In [1]: import numpy as np

In [2]: import numpy.linalg as la

In [3]: np.set_printoptions(precision=1, suppress=True, linewidth=200, sign=" ")

In [4]: X = np.load("case0.npy")

In [5]: X
Out[5]: 
array([[-120.8,   60.6,  -80.9, -141.8,  178.5,  100. ,    1. ],
       [-120.4,   59.1,  -79.7, -138.9,  179.9,   99. ,    1.2],
       [-119.9,   61.3,  -79.4, -138.8,  178.7,   99.9,    0.3],
       [-120. ,   59.9,  -80.7, -141.2,  181.2,   99.5,   -0.4],
       [-120.8,   60.5,  -77.9, -139.9,  179.3,  100. ,    0.2],
       [-122.1,   61. ,  -80.8, -138.6,  180.2,  102.4,    0.5],
       [-120.8,   60.1,  -80.6, -141.2,  178.4,   98.6,   -1.1],
       [-119.2,   59.7,  -80.9, -139.2,  178.4,  100.6,    0.7],
       [-120.6,   60.9,  -79.5, -139.7,  179.8,  101.4,    0.2],
       [-119.7,   59.4,  -81. , -141.9,  179.6,   98.9,   -0.4],
       [-118.6,   58. ,  -81.8, -140.8,  181.1,   99.8,    0.7],
       [-119.6,   60.5,  -79.4, -139.6,  180.6,  100.9,    0.3]])

In [6]: print(la.matrix_rank(X, rtol=0.1))
1

In [7]: np.abs(la.svd(X)[2][-1])
Out[7]: array([ 0.2,  0.7,  0.3,  0.2,  0.2,  0.5,  0.3])

In [8]: np.argsort(-la.norm(X, axis=0).round(6), kind="stable")[:3]
Out[8]: array([ 4,  3,  0])

In [9]: x = np.array([2, 5, 4, 1, 4, 4, 3])

In [10]: y = X @ x

In [11]: print(np.round(la.pinv(X) @ X, 1) + 0)
[[ 1.  0.  0.  0.  0.  0.  0.]
 [ 0.  1.  0.  0.  0.  0.  0.]
 [ 0.  0.  1.  0.  0.  0.  0.]
 [ 0.  0.  0.  1.  0.  0.  0.]
 [ 0.  0.  0.  0.  1.  0.  0.]
 [ 0.  0.  0.  0.  0.  1.  0.]
 [ 0.  0.  0.  0.  0.  0.  1.]]

In [12]: la.lstsq(X, y)[0]
Out[12]: array([ 2.,  5.,  4.,  1.,  4.,  4.,  3.])

In [13]: rng = np.random.default_rng(965)

In [14]: y = y + 0.1 * rng.normal(size=12)

In [15]: print(y)
[ 713.1  716.2  725.8  717.   727.2  731.   700.2  715.3  731.1  704.7  710.5  733.1]

In [16]: coef, *_ = la.lstsq(X, y)

In [17]: print(np.round(la.norm(y - X @ coef), 1))
0.3

In [18]: coef.round()
Out[18]: array([ 2.,  5.,  4.,  1.,  4.,  4.,  3.])

In [19]: print(np.round(X.T @ (y - X @ coef), 1) + 0)
[ 0.  0.  0.  0.  0.  0.  0.]

In [20]: round(la.norm(X), 1)
Out[20]: np.float64(1018.4)

In [21]: np.unravel_index(np.abs(X).argmax(), X.shape)
Out[21]: (np.int64(3), np.int64(4))

In [22]: X.sum(axis=0)
Out[22]: array([-1442.5,   721. ,  -962.6, -1681.6,  2155.7,  1201. ,     3.2])

In [23]: np.abs(X).max()
Out[23]: np.float64(181.2)

In [24]: la.rank(X)
AttributeError: module 'numpy.linalg' has no attribute 'rank'


In [25]: la.svd(X, compute_uv=False)
Out[25]: array([ 1018.4,     5.6,     4. ,     3. ,     2. ,     1.8,     1.1])

In [26]: X.sum(axis=1)
Out[26]: array([-3.4,  0.2,  2.1, -1.7,  1.4,  2.6, -6.6,  0.1,  2.5, -5.1, -1.6,  3.7])

In [27]: np.count_nonzero(X)
Out[27]: np.int64(84)

In [28]: O, V = la.qr(X[:, :6])[0], la.qr(X[:, 6:])[0]

In [29]: sv = la.svd(O.T @ V, compute_uv=False)

In [30]: (sv > 0.9).sum()
Out[30]: np.int64(0)

In [31]: np.degrees(np.arccos(sv.clip(0, 1)))
Out[31]: array([ 49.1])

In [32]: blk = np.stack([X, -3 * X, X[::-1]])

In [33]: la.matrix_rank(blk)
Out[33]: array([ 7,  7,  7])

In [34]: out = np.array([[2, 3, 0, 0],
    ...:     [1, 2, 2, 0],
    ...:     [1, 0, 0, 2],
    ...:     [1, 0, 2, 3],
    ...:     [1, 3, 0, 2],
    ...:     [2, 0, 3, 3]])

In [35]: m1 = out.T @ out

In [36]: print(m1)
[[ 12  11  10  13]
 [ 11  22   4   6]
 [ 10   4  17  15]
 [ 13   6  15  26]]

In [37]: out = m1 + rng.integers(-2, 3, (4, 3)) @ rng.integers(-2, 3, (3, 4))

In [38]: print(out)
[[  6  14   8  14]
 [  9  24   6   0]
 [  7   9  22  20]
 [ 15   5  16  23]]

In [39]: la.matrix_rank(out - m1, tol=1e-8)
Out[39]: np.int64(3)

In [40]: out - m1
Out[40]: 
array([[-6,  3, -2,  1],
       [-2,  2,  2, -6],
       [-3,  5,  5,  5],
       [ 2, -1,  1, -3]])

In [41]: print(np.abs(out - m1).sum(axis=1))
[ 12  12  18   7]

In [42]: gram = X.T @ X

In [43]: la.matrix_rank(gram)
Out[43]: np.int64(7)

In [44]: (X @ X.T).shape
Out[44]: (12, 12)

In [45]: np.allclose(gram, gram.T)
Out[45]: True

In [46]: t = np.radians(90)

In [47]: R = np.eye(7)

In [48]: R[0, 0] = R[6, 6] = np.cos(t)

In [49]: R[0, 6], R[6, 0] = -np.sin(t), np.sin(t)

In [50]: R.round(1) + 0
Out[50]: 
array([[ 0.,  0.,  0.,  0.,  0.,  0., -1.],
       [ 0.,  1.,  0.,  0.,  0.,  0.,  0.],
       [ 0.,  0.,  1.,  0.,  0.,  0.,  0.],
       [ 0.,  0.,  0.,  1.,  0.,  0.,  0.],
       [ 0.,  0.,  0.,  0.,  1.,  0.,  0.],
       [ 0.,  0.,  0.,  0.,  0.,  1.,  0.],
       [ 1.,  0.,  0.,  0.,  0.,  0.,  0.]])

In [51]: out = X @ R.T

In [52]: np.allclose(la.norm(X, axis=1), la.norm(out, axis=1))
Out[52]: True

In [53]: np.allclose(X @ X.T, out @ out.T)
Out[53]: True

In [54]: la.svd(X, compute_uv=False), la.svd(out, compute_uv=False)
Out[54]: 
(array([ 1018.4,     5.6,     4. ,     3. ,     2. ,     1.8,     1.1]),
 array([ 1018.4,     5.6,     4. ,     3. ,     2. ,     1.8,     1.1]))

In [55]: ev, V = la.eig(m1)

In [56]: round(np.prod(ev), 1)
Out[56]: np.float64(7885.0)

In [57]: np.round(np.sort(la.eigvals(la.inv(m1))), 1) + 0
Out[57]: array([ 0. ,  0.1,  0.2,  0.7])

In [58]: W1 = np.array([[-9, -2, -7, -9, 4, -7],
    ...:     [-4, 9, -8, -9, 8, -7],
    ...:     [0, 0, -9, 5, 0, 8],
    ...:     [0, -9, 0, 6, -5, -6]])

In [59]: coef = np.array([0, 1, 4, 0, 5, 0])

In [60]: H = np.maximum(m1 @ W1 + coef, 0)

In [61]: (H > 0).mean(axis=0)
Out[61]: array([ 0. ,  0.2,  0. ,  0.5,  0.8,  0. ])

In [62]: la.matrix_rank(H)
Out[62]: np.int64(3)

In [63]: W2 = np.array([[1, 9], [-3, -9], [8, 3], [-4, -9], [1, -4], [4, 1]])

In [64]: print(W1 @ W2)
[[-47 -26]
 [-79 -99]
 [-60 -64]
 [-26  41]]

In [65]: print(H @ W2)
[[   76  -304]
 [ -174 -1887]
 [ -194  -449]
 [ -240  -540]]

In [66]: (H @ W2).round(6).argmax(axis=1)
Out[66]: array([ 0,  0,  0,  0])
